% ipython --no-banner

In [1]: import numpy as np

In [2]: import numpy.linalg as la

In [3]: np.set_printoptions(precision=2, suppress=True, linewidth=140)

In [4]: J = np.loadtxt("dump.csv", delimiter=",")

In [5]: J
Out[5]: 
array([[-0.38,  0.58,  0.71,  0.09],
       [-0.45, -0.48,  0.05,  0.75],
       [-0.8 ,  0.08, -0.44, -0.4 ],
       [ 0.1 ,  0.65, -0.54,  0.52]])

In [6]: rng = np.random.default_rng(343)

In [7]: lab = rng.permutation(4)

In [8]: lab
Out[8]: array([3, 0, 2, 1])

In [9]: other = J[lab][:, lab]

In [10]: other
Out[10]: 
array([[ 0.52,  0.1 , -0.54,  0.65],
       [ 0.09, -0.38,  0.71,  0.58],
       [-0.4 , -0.8 , -0.44,  0.08],
       [ 0.75, -0.45,  0.05, -0.48]])

In [11]: mat = np.maximum(np.array([[-3, 0],
    ...:     [2, 1],
    ...:     [2, -3],
    ...:     [-2, 0],
    ...:     [3, 1],
    ...:     [-1, 0],
    ...:     [2, 1],
    ...:     [-3, -1],
    ...:     [3, 1],
    ...:     [-3, -1],
    ...:     [-1, 0],
    ...:     [1, 2],
    ...:     [-1, -2],
    ...:     [3, 3],
    ...:     [-1, 0],
    ...:     [-1, -2],
    ...:     [3, 1],
    ...:     [-3, 1],
    ...:     [2, -3],
    ...:     [-2, 2]]) @ np.array([[0, 1, -1, -1, -2], [-1, 2, 1, 0, -1]]) + np.array([3, 3, 1, 2, 2]), 0)

In [12]: mat
Out[12]: 
array([[ 3,  0,  4,  5,  8],
       [ 2,  7,  0,  0,  0],
       [ 6,  0,  0,  0,  1],
       [ 3,  1,  3,  4,  6],
       [ 2,  8,  0,  0,  0],
       [ 3,  2,  2,  3,  4],
       [ 2,  7,  0,  0,  0],
       [ 4,  0,  3,  5,  9],
       [ 2,  8,  0,  0,  0],
       [ 4,  0,  3,  5,  9],
       [ 3,  2,  2,  3,  4],
       [ 1,  8,  2,  1,  0],
       [ 5,  0,  0,  3,  6],
       [ 0, 12,  1,  0,  0],
       [ 3,  2,  2,  3,  4],
       [ 5,  0,  0,  3,  6],
       [ 2,  8,  0,  0,  0],
       [ 2,  2,  5,  5,  7],
       [ 6,  0,  0,  0,  1],
       [ 1,  5,  5,  4,  4]])

In [13]: other = np.array([[-4, -1], [-5, -2], [4, 0], [3, -4], [3, -4]])

In [14]: np.einsum("ij->j", mat)
Out[14]: array([59, 72, 32, 44, 69])

In [15]: la.matrix_rank(mat @ other)
Out[15]: np.int64(2)

In [16]: mat @ other
Out[16]: 
array([[ 43, -55],
       [-43, -16],
       [-21, -10],
       [ 25, -45],
       [-48, -18],
       [  7, -35],
       [-43, -16],
       [ 38, -60],
       [-48, -18],
       [ 38, -60],
       [  7, -35],
       [-33, -21],
       [  7, -41],
       [-56, -24],
       [  7, -35],
       [  7, -41],
       [-48, -18],
       [ 38, -54],
       [-21, -10],
       [ 15, -43]])

In [17]: np.vstack([mat, other.T]).shape
Out[17]: (22, 5)

In [18]: np.einsum("ik,kj->ij", mat, other)
Out[18]: 
array([[ 43, -55],
       [-43, -16],
       [-21, -10],
       [ 25, -45],
       [-48, -18],
       [  7, -35],
       [-43, -16],
       [ 38, -60],
       [-48, -18],
       [ 38, -60],
       [  7, -35],
       [-33, -21],
       [  7, -41],
       [-56, -24],
       [  7, -35],
       [  7, -41],
       [-48, -18],
       [ 38, -54],
       [-21, -10],
       [ 15, -43]])

In [19]: np.einsum("ik,kj->ji", mat, other)
Out[19]: 
array([[ 43, -43, -21,  25, -48,   7, -43,  38, -48,  38,   7, -33,   7, -56,   7,   7, -48,  38, -21,  15],
       [-55, -16, -10, -45, -18, -35, -16, -60, -18, -60, -35, -21, -41, -24, -35, -41, -18, -54, -10, -43]])

In [20]: cen = mat - mat.mean(axis=1)
Traceback (most recent call last):
  Cell In[20], line 1
    cen = mat - mat.mean(axis=1)
ValueError: operands could not be broadcast together with shapes (20,5) (20,) 


In [21]: cen = mat - mat.mean(axis=0)

In [22]: left, sig, Vh = la.svd(cen, full_matrices=False)

In [23]: round(float((sig ** 2).sum() ** 2 / (sig ** 4).sum()), 2)
Out[23]: 1.57

In [24]: Vh[0] * np.sign(Vh[0, np.abs(Vh[0]).argmax()])
Out[24]: array([-0.19,  0.68, -0.18, -0.34, -0.59])

In [25]: np.abs(left[:, 0]).argmax()
Out[25]: np.int64(13)

In [26]: np.round(cen.mean(axis=0), 2) + 0
Out[26]: array([0., 0., 0., 0., 0.])

In [27]: np.abs(Vh[-1])
Out[27]: array([0.56, 0.25, 0.04, 0.73, 0.29])

In [28]: la.matrix_rank(cen)
Out[28]: np.int64(5)

In [29]: P = mat @ la.solve(mat.T @ mat, mat.T)

In [30]: np.round(la.eigvalsh(P), 2) + 0
Out[30]: array([0., 0., 0., 0., 0., 0., 0., 0., 0., 0., 0., 0., 0., 0., 0., 1., 1., 1., 1., 1.])

In [31]: d = la.norm(mat[:, None] - mat[None], axis=-1)

In [32]: np.unravel_index(d.round(6).argmax(), d.shape)
Out[32]: (np.int64(7), np.int64(13))

In [33]: la.norm(mat, axis=1)
Out[33]: 
array([10.68,  7.28,  6.08,  8.43,  8.25,  6.48,  7.28, 11.45,  8.25, 11.45,  6.48,  8.37,  8.37, 12.04,  6.48,  8.37,  8.25, 10.34,  6.08,
        9.11])

In [34]: d.mean(axis=1).argmax()
Out[34]: np.int64(13)

In [35]: la.norm(mat - mat.mean(axis=0), axis=1)
Out[35]: array([6.87, 5.64, 5.97, 4.3 , 6.29, 1.91, 5.64, 7.39, 6.29, 7.39, 1.91, 6.06, 5.18, 9.82, 1.91, 5.18, 6.29, 5.96, 5.97, 4.57])

In [36]: d[6]
Out[36]: 
array([12.45,  0.  ,  8.12,  9.9 ,  1.  ,  7.42,  0.  , 12.96,  1.  , 12.96,  7.42,  2.65, 10.15,  5.48,  7.42, 10.15,  1.  , 11.14,  8.12,
        7.87])

In [37]: (d + 1e9 * np.eye(20)).round(6).argmin(axis=1)
Out[37]: array([ 7,  6, 18,  0,  8, 10,  1,  9,  4,  7,  5,  4, 15, 11,  5, 12,  4,  0,  2, 17])

In [38]: x0 = np.array([2, 5, 0, 4, 4])

In [39]: target = mat @ x0

In [40]: np.round(la.lstsq(mat, target)[0], 2) + 0
Out[40]: array([2., 5., 0., 4., 4.])

In [41]: target = target + 0.02 * rng.normal(size=20)

In [42]: target
Out[42]: 
array([58.  , 39.04, 15.98, 51.01, 44.  , 43.99, 39.  , 63.97, 44.04, 64.01, 44.02, 46.05, 46.03, 60.01, 44.  , 45.98, 43.99, 62.03, 15.99,
       59.02])

In [43]: coef, *_ = la.lstsq(mat, target)

In [44]: coef.round()
Out[44]: array([ 2.,  5., -0.,  4.,  4.])

In [45]: round(la.norm(target - mat @ coef), 2)
Out[45]: np.float64(0.08)

In [46]: [round(float(la.norm(la.solve(mat.T @ mat + lam * np.eye(5), mat.T @ target))), 2) for lam in (0, 1, 10, 100)]
Out[46]: [7.82, 7.62, 7.36, 6.58]

In [47]: K = np.loadtxt("run7.csv", delimiter=",")

In [48]: K
Out[48]: 
array([[ 2.1 ,  0.37, -0.46],
       [ 0.37,  0.75, -1.74],
       [-0.46, -1.74,  4.15]])

In [49]: ev, V = la.eigh(K)

In [50]: round(float(ev.sum()), 2), round(float(np.trace(K)), 2)
Out[50]: (7.0, 7.0)

In [51]: ev.round(2) + 0
Out[51]: array([0., 2., 5.])

In [52]: np.round(la.eigvalsh(K @ K), 2) + 0
Out[52]: array([ 0.,  4., 25.])

In [53]: la.eigvalsh(K + -1 * np.eye(3))
Out[53]: array([-1.,  1.,  4.])

In [54]: np.abs(V[:, -1])
Out[54]: array([0.19, 0.39, 0.9 ])

In [55]: np.unique(ev.round(6) + 0, return_counts=True)[1]
Out[55]: array([1, 1, 1])

In [56]: np.abs(V[:, -1]).round(6).argmax()
Out[56]: np.int64(2)

In [57]: theta = np.radians(180)

In [58]: r_ = np.eye(3)

In [59]: r_[0, 0] = r_[2, 2] = np.cos(theta)

In [60]: r_[0, 2], r_[2, 0] = -np.sin(theta), np.sin(theta)

In [61]: r_.round(2) + 0
Out[61]: 
array([[-1.,  0.,  0.],
       [ 0.,  1.,  0.],
       [ 0.,  0., -1.]])

In [62]: other = K @ r_.T

In [63]: other
Out[63]: 
array([[-2.1 ,  0.37,  0.46],
       [-0.37,  0.75,  1.74],
       [ 0.46, -1.74, -4.15]])

In [64]: np.round(la.svd(K, compute_uv=False), 2) + 0, np.round(la.svd(other, compute_uv=False), 2) + 0
Out[64]: (array([5., 2., 0.]), array([5., 2., 0.]))

In [65]: np.round(la.det(r_), 2), np.trace(r_)
Out[65]: (np.float64(1.0), np.float64(-1.0))

In [66]: M = np.loadtxt("arr.csv", delimiter=",")

In [67]: M
Out[67]: 
array([[2., 0., 0., 0., 0., 0.],
       [1., 0., 0., 0., 0., 0.],
       [3., 2., 0., 0., 0., 0.],
       [0., 0., 2., 0., 0., 0.],
       [0., 0., 1., 0., 0., 0.],
       [0., 0., 3., 2., 0., 0.],
       [0., 0., 0., 0., 2., 0.],
       [0., 0., 0., 0., 1., 0.],
       [0., 0., 0., 0., 3., 2.]])

In [68]: P = M @ la.solve(M.T @ M, M.T)

In [69]: la.matrix_rank(np.eye(9) - P)
Out[69]: np.int64(3)

In [70]: np.allclose(P @ P, P)
Out[70]: True

In [71]: P.round(2) + 0
Out[71]: 
array([[0.8, 0.4, 0. , 0. , 0. , 0. , 0. , 0. , 0. ],
       [0.4, 0.2, 0. , 0. , 0. , 0. , 0. , 0. , 0. ],
       [0. , 0. , 1. , 0. , 0. , 0. , 0. , 0. , 0. ],
       [0. , 0. , 0. , 0.8, 0.4, 0. , 0. , 0. , 0. ],
       [0. , 0. , 0. , 0.4, 0.2, 0. , 0. , 0. , 0. ],
       [0. , 0. , 0. , 0. , 0. , 1. , 0. , 0. , 0. ],
       [0. , 0. , 0. , 0. , 0. , 0. , 0.8, 0.4, 0. ],
       [0. , 0. , 0. , 0. , 0. , 0. , 0.4, 0.2, 0. ],
       [0. , 0. , 0. , 0. , 0. , 0. , 0. , 0. , 1. ]])

In [72]: P @ M[:, 2]
Out[72]: array([0., 0., 0., 2., 1., 3., 0., 0., 0.])

In [73]: C2 = M.T @ M

In [74]: np.diag(C2)
Out[74]: array([14.,  4., 14.,  4., 14.,  4.])

In [75]: np.trace(C2), (M ** 2).sum()
Out[75]: (np.float64(54.0), np.float64(54.0))

In [76]: la.svd(M, compute_uv=False) ** 2
Out[76]: array([16.81, 16.81, 16.81,  1.19,  1.19,  1.19])

In [77]: O, r_ = la.qr(M)

In [78]: round(abs(r_[0, 0]), 2), np.round(la.norm(M[:, 0]), 2)
Out[78]: (np.float64(3.74), np.float64(3.74))

In [79]: np.allclose(r_.T @ r_, M.T @ M)
Out[79]: True

In [80]: O.shape, r_.shape
Out[80]: ((9, 6), (6, 6))

In [81]: other = np.c_[M[:, :3] @ np.array([[0, 3, 3], [0, -2, 1], [2, 0, -2]]), np.array([3, 0, 0, 1, 4, -2, -4, -1, 0])]

In [82]: other
Out[82]: 
array([[ 0.,  6.,  6.,  3.],
       [ 0.,  3.,  3.,  0.],
       [ 0.,  5., 11.,  0.],
       [ 4.,  0., -4.,  1.],
       [ 2.,  0., -2.,  4.],
       [ 6.,  0., -6., -2.],
       [ 0.,  0.,  0., -4.],
       [ 0.,  0.,  0., -1.],
       [ 0.,  0.,  0.,  0.]])

In [83]: la.matrix_rank(np.c_[M, other])
Out[83]: np.int64(7)

In [84]: la.norm(la.qr(M)[0].T @ other, axis=0) ** 2 / ((other ** 2).sum(axis=0) + 1e-12)
Out[84]: array([1.  , 1.  , 1.  , 0.74])

In [85]: O, _ = la.qr(np.array([[-1.1, 1.1, -0.7, 0.3, 0.1, 0.1, -1.6],
    ...:     [-0.1, 0.5, -0.8, 0.8, -0.5, -1.2, -0.6],
    ...:     [-0.1, 1.6, 1.1, -1.0, 0.8, -1.5, -1.3],
    ...:     [0.5, 0.5, 1.6, 0.2, 0.1, 1.0, -0.4],
    ...:     [1.3, 1.0, -0.9, 2.7, -1.9, 1.3, -0.4],
    ...:     [-1.6, -0.8, -1.1, 0.5, -1.0, 0.4, -0.3],
    ...:     [-0.5, -0.3, 0.5, -0.6, -1.3, 0.9, -0.3]]))

In [86]: ev = np.array([8, 4, 7, 9, 6, 4, 3])

In [87]: arr = O @ np.diag(ev) @ O.T

In [88]: arr
Out[88]: 
array([[ 4.92,  0.08, -0.12, -0.5 , -0.52,  1.58, -0.14],
       [ 0.08,  4.03, -0.06, -0.76,  0.62,  0.55, -0.25],
       [-0.12, -0.06,  4.51, -0.27, -1.21, -0.93,  0.52],
       [-0.5 , -0.76, -0.27,  7.66,  0.91,  0.95,  0.3 ],
       [-0.52,  0.62, -1.21,  0.91,  7.01, -0.14,  0.04],
       [ 1.58,  0.55, -0.93,  0.95, -0.14,  6.86,  0.83],
       [-0.14, -0.25,  0.52,  0.3 ,  0.04,  0.83,  6.01]])

In [89]: lab = rng.permutation(7)

In [90]: lab
Out[90]: array([2, 1, 5, 6, 0, 4, 3])

In [91]: other = arr[lab][:, lab]

In [92]: np.allclose(other, arr)
Out[92]: False

In [93]: round(float(la.det(other)), 2), round(la.det(arr[lab]), 2)
Out[93]: (145152.0, np.float64(145152.0))

In [94]: np.diag(other)
Out[94]: array([4.51, 4.03, 6.86, 6.01, 4.92, 7.01, 7.66])
